$ python3 -q
>>> import numpy as np
>>> np.set_printoptions(precision=1, suppress=True, linewidth=100)
>>> def rnd(a):
...     return np.round(a, 1) + 0
... 
>>> M = np.load("block2.npy")
>>> print(M)
[[ 0  3  1 -4  0]
 [-3  0 -1  1  0]
 [-1  1  0 -2  5]
 [ 4 -1  2  0  0]
 [ 0  0 -5  0  0]]
>>> A2 = np.array([[0, 3], [2, 2], [0, 0], [2, 2], [1, 2]])
>>> M @ A2
array([[-2, -2],
       [ 2, -7],
       [ 3,  5],
       [-2, 10],
       [ 0,  0]])
>>> print(np.einsum("ij->j", M))
[ 0  3 -3 -5  5]
>>> np.einsum("ik,kj->ji", M, A2)
array([[-2,  2,  3, -2,  0],
       [-2, -7,  5, 10,  0]])
>>> np.einsum("ii->", M)
np.int64(0)
>>> rnd(np.poly(M))
array([  1.,   0.,  57.,   0., 659.,   0.])
>>> rnd(np.linalg.det(M[::-1]))
np.float64(0.0)
>>> U, s, VT = np.linalg.svd(M)
>>> print(rnd(s))
[6.4 6.4 4.  4.  0. ]
>>> print(np.argmax(s[:-1] / (s[1:] + 1e-6)) + 1)
4
>>> A2 = U[:, :4] @ np.diag(s[:4]) @ VT[:4]
>>> rnd(np.linalg.norm(M - A2) / np.linalg.norm(M))
np.float64(0.0)
>>> np.linalg.matrix_rank(M, rtol=0.05)
np.int64(4)
>>> np.linalg.matrix_rank(A2)
np.int64(4)
>>> rnd(np.abs(M - A2).max())
np.float64(0.0)
>>> vec = np.array([1, 1, -3, -1, 2])
>>> print(M * vec)
[[ 0  3 -3  4  0]
 [-3  0  3 -1  0]
 [-1  1  0  2 10]
 [ 4 -1 -6  0  0]
 [ 0  0 15  0  0]]
>>> th = np.radians(135)
>>> R = np.eye(5)
>>> R[3, 3] = R[0, 0] = np.cos(th)
>>> R[3, 0], R[0, 3] = -np.sin(th), np.sin(th)
>>> rnd(R)
array([[-0.7,  0. ,  0. ,  0.7,  0. ],
       [ 0. ,  1. ,  0. ,  0. ,  0. ],
       [ 0. ,  0. ,  1. ,  0. ,  0. ],
       [-0.7,  0. ,  0. , -0.7,  0. ],
       [ 0. ,  0. ,  0. ,  0. ,  1. ]])
>>> A2 = M @ R.T
>>> print(rnd(np.abs(A2 - M).max(axis=0)))
[6.8 0.  0.  6.8 0. ]
>>> print(rnd(np.linalg.svd(M, compute_uv=False)), rnd(np.linalg.svd(A2, compute_uv=False)))
[6.4 6.4 4.  4.  0. ] [6.4 6.4 4.  4.  0. ]
>>> feats = np.array([[-4, 0, 0, -2, 0, -4, 2, 2, 4, 4],
...     [-6, 0, 0, -3, 0, -6, 3, 3, 6, 6],
...     [0, 0, 0, 0, 0, 0, 0, 0, 0, 0],
...     [-2, 0, 0, -1, 0, -2, 1, 1, 2, 2],
...     [-6, 0, 0, -3, 0, -6, 3, 3, 6, 6]])
>>> U, s, VT = np.linalg.svd(feats)
>>> print(np.argmax(s[:-1] / (s[1:] + 1e-6)) + 1)
1
>>> rnd(s)
array([20.9,  0. ,  0. ,  0. ,  0. ])
>>> A2 = U[:, :1] @ np.diag(s[:1]) @ VT[:1]
>>> np.linalg.matrix_rank(feats, rtol=0.05)
np.int64(1)
>>> rnd(np.linalg.norm(feats - A2, 2)), rnd(s[1])
(np.float64(0.0), np.float64(0.0))
>>> rnd(np.linalg.norm(feats - A2) / np.linalg.norm(feats))
np.float64(0.0)
>>> rnd(A2)
array([[-4.,  0.,  0., -2.,  0., -4.,  2.,  2.,  4.,  4.],
       [-6.,  0.,  0., -3.,  0., -6.,  3.,  3.,  6.,  6.],
       [ 0.,  0.,  0.,  0.,  0.,  0.,  0.,  0.,  0.,  0.],
       [-2.,  0.,  0., -1.,  0., -2.,  1.,  1.,  2.,  2.],
       [-6.,  0.,  0., -3.,  0., -6.,  3.,  3.,  6.,  6.]])
>>> rnd(np.abs(feats - A2).max())
np.float64(0.0)
>>> U, s, VT = np.linalg.svd(A2)
>>> evecs = VT[:(s > 1e-8).sum()]
>>> rng = np.random.default_rng(68)
>>> vec = A2[0] + -1 * A2[2] + rng.integers(2) * np.eye(10)[7]
>>> print(rnd(vec))
[-4.  0.  0. -2.  0. -4.  2.  2.  4.  4.]
>>> np.linalg.matrix_rank(np.vstack([A2, vec]))
np.int64(1)
>>> np.allclose(evecs.T @ evecs @ vec, vec)
True
>>> rnd(np.diag(evecs.T @ evecs))
array([0.2, 0. , 0. , 0.1, 0. , 0.2, 0.1, 0.1, 0.2, 0.2])
>>> U, s, VT = np.linalg.svd(feats)
>>> evecs = VT[:(s > 1e-8).sum()]
>>> vec = feats[3] + -2 * feats[2] + rng.integers(2) * np.eye(10)[0]
>>> vec
array([-2.,  0.,  0., -1.,  0., -2.,  1.,  1.,  2.,  2.])
>>> rnd(np.linalg.norm(vec - evecs.T @ evecs @ vec))
np.float64(0.0)
>>> rnd(evecs.T @ evecs)
array([[ 0.2,  0. ,  0. ,  0.1,  0. ,  0.2, -0.1, -0.1, -0.2, -0.2],
       [ 0. ,  0. ,  0. ,  0. ,  0. ,  0. ,  0. ,  0. ,  0. ,  0. ],
       [ 0. ,  0. ,  0. ,  0. ,  0. ,  0. ,  0. ,  0. ,  0. ,  0. ],
       [ 0.1,  0. ,  0. ,  0.1,  0. ,  0.1, -0.1, -0.1, -0.1, -0.1],
       [ 0. ,  0. ,  0. ,  0. ,  0. ,  0. ,  0. ,  0. ,  0. ,  0. ],
       [ 0.2,  0. ,  0. ,  0.1,  0. ,  0.2, -0.1, -0.1, -0.2, -0.2],
       [-0.1,  0. ,  0. , -0.1,  0. , -0.1,  0.1,  0.1,  0.1,  0.1],
       [-0.1,  0. ,  0. , -0.1,  0. , -0.1,  0.1,  0.1,  0.1,  0.1],
       [-0.2,  0. ,  0. , -0.1,  0. , -0.2,  0.1,  0.1,  0.2,  0.2],
       [-0.2,  0. ,  0. , -0.1,  0. , -0.2,  0.1,  0.1,  0.2,  0.2]])
>>> np.linalg.matrix_rank(np.vstack([feats, vec]))
np.int64(1)
>>> A2 = feats[0, 0] * feats[1:] - np.outer(feats[1:, 0], feats[0])
>>> A2
array([[0, 0, 0, 0, 0, 0, 0, 0, 0, 0],
       [0, 0, 0, 0, 0, 0, 0, 0, 0, 0],
       [0, 0, 0, 0, 0, 0, 0, 0, 0, 0],
       [0, 0, 0, 0, 0, 0, 0, 0, 0, 0]])
>>> np.linalg.matrix_rank(A2), np.linalg.matrix_rank(feats)
(np.int64(0), np.int64(1))
>>> np.flatnonzero(~A2.round(6).any(axis=1))
array([0, 1, 2, 3])
>>> print(feats[:, 0] / feats[0, 0])
[ 1.   1.5 -0.   0.5  1.5]
>>> A = np.load("dump.npy")
>>> A
array([[  0.9,  -0.2,  -1. ,  -0.1,   1.1],
       [  0.7,  -0.5,  -0.1,  -0.1,   0.2],
       [ -1.5,   1.5,   0.5,   0.1,   0.1],
       [  1.3,   0.7,   1.2,   0.2,   0. ],
       [ -0.6,   0. ,   0.1,   1.2,  -0.3],
       [ -0.6,  -0.3,  -1.5,  -1.1,   0.2],
       [  0.7,  -0.4,  -0.3,  -1.2,  -0.8],
       [  0.9,   0.1,  -0.3,   0.2,   0.4],
       [  1.4,  -0.4,  -0.3,   1.3,   0. ],
       [  1. ,   1.3,   0.9,  -0.7,  -1.3],
       [ -0.9,  -0.4,   0.4,  -0.2,   0.1],
       [ -0.5,   0.8,   2. ,   1.3,   0.4],
       [  1.1,   1.2,   0.6,  -0.8,  -0.2],
       [  1.1,   1.5,  -0.6,  -0.7,   0.5],
       [ -0.9,   1.3,   0.9,   0.8,  -0.9],
       [ -0.5,  -0.1,   1.6,   0.3,  -0.8],
       [  1.3,  -1. ,  -0.7,   0.3,   1.9],
       [ -0.3,  -0.1,   0. ,   0.3,   1.2],
       [ -1.6,  -1.2,   0.3,  -1.3,   0.4],
       [ -0.7,   1. ,  -0.3,   1.7,   0.1],
       [ -0.1,   0.5,   0.5,   0.6,  -0.7],
       [ -0.3,   1.7,   0.4,   0.7,  -0.4],
       [ -1.1,  -0.4,   1.2,  -0.8,   1.8],
       [ -0.6,   0.7,   0.6,  -1.1,   1.1],
       [ -0.7,  -0.6,   0.3,   0.9,   0.8],
       [ -0.7,  -1.1,  -0.5,   1. ,  -0.3],
       [  0.6,   0.3,   1.9,  -0.6,   0.4],
       [  0.4,  -1.7,  -1.2,   0.6,   1.5],
       [ 44. ,   6. , -30. ,  12. ,  42. ],
       [ -0.5,  -0.3,  -0.3,  -1.6,   2.4],
       [ -2.1,  -0.2,   0.2,  -0.2,   0.8],
       [ -0.4,   0.9,  -0.2,  -1.3,   1.1],
       [ -0.2,   0.7,  -0.1,   0.6,   0.2],
       [ -0.9,   0.2,   0.4,   0. ,   0.2],
       [ -0.1,   1.5,   0.1,   0.1,  -0.9],
       [ -0.3,   0.2,   0. ,  -0.1,   0.9],
       [ -0.9,   0.6,   0.3,  -0.8,  -0.3],
       [ -0.2,  -0.4,  -0.5,  -0.8,   1.2],
       [ -0.8,   1.3,  -3.3,  -0.2,   1.1]])
>>> A2 = np.c_[A[:, :3] @ np.array([[-3, 2, 2], [-3, 0, -2], [-1, 3, 3]]), np.array([2, 3, -1, 2, -3, 3, 1, -1, 1, 0, 0, 1, -3, -3, 1, -2, -2, -3, 3, -1, 2, -3, 0, -3, 2, 0, 0, -1, -2, 0, -1, 1, -1, -3, -2, -1, 0, 2, 0])]
>>> rnd(A2)
array([[  -1.1,   -1.2,   -0.8,    2. ],
       [  -0.5,    1.1,    2.1,    3. ],
       [  -0.5,   -1.5,   -4.5,   -1. ],
       [  -7.2,    6.2,    4.8,    2. ],
       [   1.7,   -0.9,   -0.9,   -3. ],
       [   4.2,   -5.7,   -5.1,    3. ],
       [  -0.6,    0.5,    1.3,    1. ],
       [  -2.7,    0.9,    0.7,   -1. ],
       [  -2.7,    1.9,    2.7,    1. ],
       [  -7.8,    4.7,    2.1,    0. ],
       [   3.5,   -0.6,    0.2,    0. ],
       [  -2.9,    5. ,    3.4,    1. ],
       [  -7.5,    4. ,    1.6,   -3. ],
       [  -7.2,    0.4,   -2.6,   -3. ],
       [  -2.1,    0.9,   -1.7,    1. ],
       [   0.2,    3.8,    4. ,   -2. ],
       [  -0.2,    0.5,    2.5,   -2. ],
       [   1.2,   -0.6,   -0.4,   -3. ],
       [   8.1,   -2.3,    0.1,    3. ],
       [  -0.6,   -2.3,   -4.3,   -1. ],
       [  -1.7,    1.3,    0.3,    2. ],
       [  -4.6,    0.6,   -2.8,   -3. ],
       [   3.3,    1.4,    2.2,    0. ],
       [  -0.9,    0.6,   -0.8,   -3. ],
       [   3.6,   -0.5,    0.7,    2. ],
       [   5.9,   -2.9,   -0.7,    0. ],
       [  -4.6,    6.9,    6.3,    0. ],
       [   5.1,   -2.8,    0.6,   -1. ],
       [-120. ,   -2. ,  -14. ,   -2. ],
       [   2.7,   -1.9,   -1.3,    0. ],
       [   6.7,   -3.6,   -3.2,   -1. ],
       [  -1.3,   -1.4,   -3.2,    1. ],
       [  -1.4,   -0.7,   -2.1,   -1. ],
       [   1.7,   -0.6,   -1. ,   -3. ],
       [  -4.3,    0.1,   -2.9,   -2. ],
       [   0.3,   -0.6,   -1. ,   -1. ],
       [   0.6,   -0.9,   -2.1,    0. ],
       [   2.3,   -1.9,   -1.1,    2. ],
       [   1.8,  -11.5,  -14.1,    0. ]])
>>> np.linalg.matrix_rank(A2)
np.int64(4)
>>> np.linalg.matrix_rank(np.c_[A, A2])
np.int64(6)
>>> rnd(np.linalg.norm(A2 - A @ np.linalg.lstsq(A, A2)[0], axis=0))
array([ 0. ,  0. ,  0. , 10.6])
>>> rnd(np.linalg.norm(np.linalg.qr(A)[0].T @ A2, axis=0) ** 2 / ((A2 ** 2).sum(axis=0) + 1e-12))
array([1. , 1. , 1. , 0.2])
>>> rnd(np.linalg.lstsq(A, A2[:, 0])[0])
array([-3., -3., -1.,  0.,  0.])
>>> labels = A2[:, 1] > np.median(A2[:, 1])
>>> r0 = A2[labels].mean(axis=0) - A2[~labels].mean(axis=0)
>>> ((A2 - A2.mean(axis=0)) @ r0 > 0).astype(int)
array([0, 1, 0, 1, 1, 0, 1, 1, 1, 1, 1, 1, 1, 0, 1, 1, 1, 1, 1, 0, 1, 0, 1, 1, 1, 1, 1, 1, 0, 0, 0,
       0, 0, 1, 0, 1, 0, 0, 0])
>>> rnd((((A2 - A2.mean(axis=0)) @ r0 > 0) == labels).mean())
np.float64(0.7)
>>> Xs = A - A.mean(axis=0)
>>> evecs = np.linalg.svd(Xs)[2][:1]
>>> A2 = Xs - Xs @ evecs.T @ evecs
>>> np.linalg.norm(A2, axis=1).round(6).argmax()
np.int64(38)
>>> rnd(np.linalg.norm(A2) / np.linalg.norm(Xs))
np.float64(0.2)
>>> Xs = (A - A.mean(axis=0)) / A.std(axis=0)
>>> rnd(Xs.std(axis=0))
array([1., 1., 1., 1., 1.])
>>> b = np.linalg.lstsq(np.delete(Xs, 4, axis=1), Xs[:, 4])[0]
>>> rnd(1 - np.var(Xs[:, 4] - np.delete(Xs, 4, axis=1) @ b))
np.float64(1.0)
>>> W0 = np.load("arr.npy")
>>> W0
array([[-6, -6,  0,  0],
       [ 0,  3,  0,  0],
       [-6, -6, -4, -4],
       [ 0,  3,  0,  2]])
>>> vec = np.array([2, 0, -3, 3])
>>> h1 = np.maximum(W0 @ vec, 0)
>>> np.flatnonzero(h1 > 1e-9)
array([3])
>>> np.maximum(W0 @ (3 * vec), 0)
array([ 0,  0,  0, 18])
>>> np.maximum(W0 @ vec, 0) - np.maximum(-W0 @ vec, 0)
array([-12,   0, -12,   6])
>>> print(W0.T @ h1)
[ 0 18  0 12]
>>> O, R = np.linalg.qr(W0)
>>> rnd(O)
array([[-0.7,  0. ,  0.7,  0. ],
       [ 0. , -0.7,  0. , -0.7],
       [-0.7,  0. , -0.7,  0. ],
       [ 0. , -0.7,  0. ,  0.7]])
>>> print(np.allclose(R.T @ R, W0.T @ W0))
True
>>> vec = np.array([1, -1, 1, 2])
>>> target = W0 @ vec
>>> target
array([  0,  -3, -12,   1])
>>> rnd(np.linalg.solve(W0, target))
array([ 1., -1.,  1.,  2.])
>>> rnd(np.linalg.solve(W0, 5 * target))
array([ 5., -5.,  5., 10.])
>>> rnd(np.linalg.solve(W0.T, W0[0]))
array([1., 0., 0., 0.])
>>> print(rnd(np.linalg.solve(W0, target + W0[:, 3])))
[ 1. -1.  1.  3.]
